$ python3 -q
>>> import numpy as np
>>> import numpy.linalg as la
>>> np.set_printoptions(suppress=True, linewidth=120)
>>> A = np.loadtxt("data.csv", delimiter=",")
>>> A.round(3)
array([[1.   , 0.   , 0.   , 0.   , 0.   , 0.   , 0.   ],
       [0.   , 0.5  , 0.5  , 0.   , 0.   , 0.   , 0.   ],
       [0.   , 0.   , 0.25 , 0.25 , 0.25 , 0.25 , 0.   ],
       [0.   , 0.   , 0.   , 0.5  , 0.   , 0.5  , 0.   ],
       [0.   , 0.   , 0.   , 0.333, 0.333, 0.   , 0.333],
       [0.333, 0.   , 0.   , 0.   , 0.   , 0.333, 0.333],
       [0.   , 0.   , 0.   , 0.   , 0.5  , 0.   , 0.5  ]])
>>> A2 = np.array([[1, -3], [2, 2], [2, 3], [2, 1], [-3, 1], [-2, -2], [-2, -3]])
>>> np.round(np.einsum("ij->j", A), 3)
array([1.333, 0.5  , 0.75 , 1.083, 1.083, 1.083, 1.167])
>>> np.round(np.einsum("ik,kj->ji", A, A2), 3)
array([[ 1.   ,  2.   , -0.25 ,  0.   , -1.   , -1.   , -2.5  ],
       [-3.   ,  2.5  ,  0.75 , -0.5  , -0.333, -2.667, -1.   ]])
>>> np.round(np.einsum("ik,kj->ij", A, A2), 3)
array([[ 1.   , -3.   ],
       [ 2.   ,  2.5  ],
       [-0.25 ,  0.75 ],
       [ 0.   , -0.5  ],
       [-1.   , -0.333],
       [-1.   , -2.667],
       [-2.5  , -1.   ]])
>>> la.matrix_rank(np.vstack([A, A2.T]))
np.int64(7)
>>> np.vstack([A, A2.T]).shape
(9, 7)
>>> np.round(A2.T @ A.T, 3)
array([[ 1.   ,  2.   , -0.25 ,  0.   , -1.   , -1.   , -2.5  ],
       [-3.   ,  2.5  ,  0.75 , -0.5  , -0.333, -2.667, -1.   ]])
>>> np.round(np.einsum("ij,ij->i", A, A), 3)
array([1.   , 0.5  , 0.25 , 0.5  , 0.333, 0.333, 0.5  ])
>>> theta = np.radians(36)
>>> r_ = np.eye(7)
>>> r_[1, 1] = r_[4, 4] = np.cos(theta)
>>> r_[1, 4], r_[4, 1] = -np.sin(theta), np.sin(theta)
>>> r_.round(3)
array([[ 1.   ,  0.   ,  0.   ,  0.   ,  0.   ,  0.   ,  0.   ],
       [ 0.   ,  0.809,  0.   ,  0.   , -0.588,  0.   ,  0.   ],
       [ 0.   ,  0.   ,  1.   ,  0.   ,  0.   ,  0.   ,  0.   ],
       [ 0.   ,  0.   ,  0.   ,  1.   ,  0.   ,  0.   ,  0.   ],
       [ 0.   ,  0.588,  0.   ,  0.   ,  0.809,  0.   ,  0.   ],
       [ 0.   ,  0.   ,  0.   ,  0.   ,  0.   ,  1.   ,  0.   ],
       [ 0.   ,  0.   ,  0.   ,  0.   ,  0.   ,  0.   ,  1.   ]])
>>> A2 = A @ r_.T
>>> np.round(np.abs(A2 - A).max(axis=0), 3)
array([0.   , 0.294, 0.   , 0.   , 0.294, 0.   , 0.   ])
>>> round(la.det(r_), 3), np.round(np.trace(r_), 3)
(np.float64(1.0), np.float64(6.618))
>>> arr = np.loadtxt("out12.csv", delimiter=",")
>>> arr
array([[34.298, 36.607,  9.614],
       [35.169, 36.656, 10.56 ],
       [31.303,  8.254, -8.05 ],
       [34.705, 35.591, 10.573],
       [33.566, 10.704, -8.42 ],
       [32.917, 35.105, 11.176],
       [34.117, 36.253, 10.241],
       [32.335,  9.798, -7.303],
       [34.725, 35.126,  8.263],
       [34.554, 36.164, 10.142],
       [30.359, 10.595, -8.055],
       [33.221, 10.471, -6.58 ],
       [33.152, 37.707, 10.616],
       [32.293, 35.874, 10.113],
       [32.277, 35.677, 10.025],
       [34.363, 35.339, 10.764],
       [34.072, 36.681, 10.656],
       [32.137,  8.713, -7.425],
       [34.135, 36.582, 10.067],
       [31.384, 10.432, -8.302],
       [32.227, 34.551,  9.732],
       [32.199,  9.631, -8.129],
       [33.298, 35.728, 10.326],
       [32.124,  9.695, -7.984],
       [34.602, 36.359, 11.419],
       [33.175,  9.136, -7.967],
       [30.078, 10.133, -9.865],
       [32.024,  9.857, -6.922],
       [33.924, 36.63 ,  9.331],
       [33.313, 36.214, 10.866],
       [30.695,  9.155, -8.314],
       [33.577, 10.49 , -7.541]])
>>> labels = arr[:, 1] > np.median(arr[:, 1])
>>> f = arr[labels].mean(axis=0) - arr[~labels].mean(axis=0)
>>> np.round((((arr - arr.mean(axis=0)) @ f > 0) == labels).mean(), 3)
np.float64(0.938)
>>> f.round(3)
array([ 1.855, 23.279, 15.845])
>>> np.argsort(-np.abs(f).round(6), kind="stable")
array([1, 2, 0])
>>> la.cond(arr) > 100
np.False_
>>> np.argsort(-la.norm(arr, axis=0).round(6), kind="stable")[:3]
array([0, 1, 2])
>>> round(np.log10(la.cond(arr)))
2
>>> W0 = np.load("a.npy")
>>> W0
array([[ 24.994,  28.013, -39.986, -26.034, -15.955,   6.   ,  -7.031, -19.989,   3.018,  -8.005,   8.004,  -7.006,
         12.977,   7.978],
       [ 10.03 ,  22.995, -17.991, -18.053,  -0.99 ,  -6.999,   9.006,  -2.992,  22.022,   6.953,  -1.024, -12.   ,
          4.941,   4.002],
       [  9.011,  12.006, -10.999,  -9.98 ,   0.974,  -3.034,  -1.99 ,  -1.987,   6.015,   6.975, -10.996, -10.989,
          2.991,  -4.999],
       [ 21.012,  25.98 , -32.993, -22.997, -21.   ,   1.041,  -8.999, -22.008,  17.967, -17.984,  25.011,  -1.007,
         15.   ,  17.992],
       [ 32.981,  42.978, -46.982, -36.997, -12.038,  -4.013,  -8.014, -18.982,  22.   ,   3.012,  -5.979, -22.959,
         16.018,   2.029],
       [ 45.004,  59.974, -72.992, -53.023, -19.035,   3.055,  -1.002, -27.984,  18.026,   2.021,  -0.981, -25.   ,
         20.983,   7.968],
       [ 22.015,  37.035, -34.007, -29.947, -14.999,  -8.991,  -0.984, -16.96 ,  38.028,  -6.997,  17.01 , -11.985,
         14.999,  15.985],
       [ 29.038,  30.029, -46.995, -29.037, -11.027,  11.02 ,  -5.023, -18.002, -12.024,   1.969,  -8.98 , -13.011,
         11.013,  -2.002],
       [ 24.   ,  31.018, -35.956, -27.015, -12.995,  -0.958,  -6.02 , -16.997,  16.024,  -4.008,   5.027, -12.001,
         13.001,   7.03 ],
       [ 27.041,  35.983, -51.009, -33.016, -21.03 ,   9.025,   3.022, -24.003,   5.983, -12.011,  21.015,  -3.018,
         15.003,  18.021],
       [ 34.968,  51.011, -58.012, -43.998, -17.019,  -1.026,   2.019, -22.98 ,  24.969,  -1.002,   7.015, -19.049,
         17.999,  11.977],
       [  9.99 ,  22.983, -17.983, -18.035,  -0.994,  -7.013,   8.964,  -3.01 ,  22.012,   6.973,  -0.994, -12.052,
          5.007,   4.013],
       [ 21.001,  29.016, -42.986, -27.016, -13.993,  10.019,   7.989, -17.021,  -2.013,  -4.998,  11.965,  -3.001,
          9.981,  11.993],
       [ 19.004,  37.997, -45.002, -33.01 ,  -1.024,   5.024,  27.026,  -5.994,   4.012,  16.003,  -6.994, -15.011,
          5.027,   3.972],
       [ 30.   ,  41.02 , -48.024, -36.008,  -4.987,   0.99 ,   3.012, -13.018,   7.985,  12.946, -16.981, -23.983,
         10.988,  -4.014],
       [ 18.019,  37.994, -31.003, -30.014,  -4.98 , -10.99 ,  11.026,  -7.943,  37.004,   6.992,   3.003, -17.98 ,
          9.991,   8.998]])
>>> np.round(la.norm(W0[1] - W0[15]), 3)
np.float64(31.441)
>>> np.round(la.norm(W0, 2), 3)
np.float64(301.35)
>>> np.round(la.norm(W0, "nuc"), 3)
np.float64(480.308)
